>>> import numpy as np
>>> np.set_printoptions(precision=3, suppress=True, linewidth=200)
>>> X = np.load("case18.npy")
>>> X
array([[4., 0., 0.],
       [0., 4., 3.],
       [0., 3., 4.]])
>>> np.sort(np.linalg.eigvals(X).real)
array([1., 4., 7.])
>>> (np.linalg.matrix_power((X != 0) + (X.T != 0) + np.eye(3), 3) > 0).astype(int)
array([[1, 0, 0],
       [0, 1, 1],
       [0, 1, 1]])
>>> X @ X
array([[16.,  0.,  0.],
       [ 0., 25., 24.],
       [ 0., 24., 25.]])
>>> def softmax(z):
...     e = np.exp(z - z.max(axis=-1, keepdims=True))
...     return e / e.sum(axis=-1, keepdims=True)
... 
>>> softmax(X[2] + 4)
array([0.013, 0.265, 0.721])
>>> print(np.round(softmax(10 * X[2]), 3) + 0)
[0. 0. 1.]
>>> S = X @ X.T / np.sqrt(3)
>>> np.round(softmax(S)[2] @ X, 3) + 0
array([0.  , 3.36, 3.64])
>>> np.round(softmax(S), 3) + 0
array([[1.  , 0.  , 0.  ],
       [0.  , 0.64, 0.36],
       [0.  , 0.36, 0.64]])
>>> w, vecs = np.linalg.eigh(X)
>>> np.round(vecs.T @ X @ vecs, 3) + 0
array([[1., 0., 0.],
       [0., 4., 0.],
       [0., 0., 7.]])
>>> np.abs(vecs[:, -1])
array([0.   , 0.707, 0.707])
>>> print(np.linalg.eigvalsh(X + -1 * np.eye(3)))
[0. 3. 6.]
>>> print(np.unique(w.round(6) + 0, return_counts=True)[1])
[1 1 1]
>>> np.linalg.eigvalsh(X @ X)
array([ 1., 16., 49.])
>>> w.sum(), np.trace(X)
(np.float64(12.0), np.float64(12.0))
>>> w
array([1., 4., 7.])
>>> np.linalg.svd(X, compute_uv=False)
array([7., 4., 1.])
>>> w, vecs = np.linalg.eigh(X)
>>> x0 = np.array([-1, 3, -1])
>>> print(vecs * np.abs(w) @ vecs.T)
[[4. 0. 0.]
 [0. 4. 3.]
 [0. 3. 4.]]
>>> vecs * np.maximum(w, 0) @ vecs.T
array([[4., 0., 0.],
       [0., 4., 3.],
       [0., 3., 4.]])
>>> vecs * np.sqrt(w) @ vecs.T
array([[2.   , 0.   , 0.   ],
       [0.   , 1.823, 0.823],
       [0.   , 0.823, 1.823]])
>>> np.linalg.eigvalsh(X[1:, 1:])
array([1., 7.])
>>> x0 @ X @ x0
np.float64(26.0)
>>> K = np.loadtxt("block13.csv", delimiter=",")
>>> K
array([[-2.,  1.,  1.,  1.],
       [ 1., -2.,  1.,  1.],
       [ 1.,  1., -2.,  1.],
       [ 1.,  1.,  1., -2.]])
>>> th = np.radians(60)
>>> Rm = np.eye(4)
>>> Rm[3, 3] = Rm[2, 2] = np.cos(th)
>>> Rm[3, 2], Rm[2, 3] = -np.sin(th), np.sin(th)
>>> Rm
array([[ 1.   ,  0.   ,  0.   ,  0.   ],
       [ 0.   ,  1.   ,  0.   ,  0.   ],
       [ 0.   ,  0.   ,  0.5  ,  0.866],
       [ 0.   ,  0.   , -0.866,  0.5  ]])
>>> out = K @ Rm.T
>>> np.linalg.svd(K, compute_uv=False), np.linalg.svd(out, compute_uv=False)
(array([3., 3., 3., 1.]), array([3., 3., 3., 1.]))
>>> print(round(float(np.linalg.det(Rm)), 3), np.trace(Rm))
1.0 3.0
>>> np.abs(out - K).max(axis=0)
array([0.   , 0.   , 2.232, 1.366])
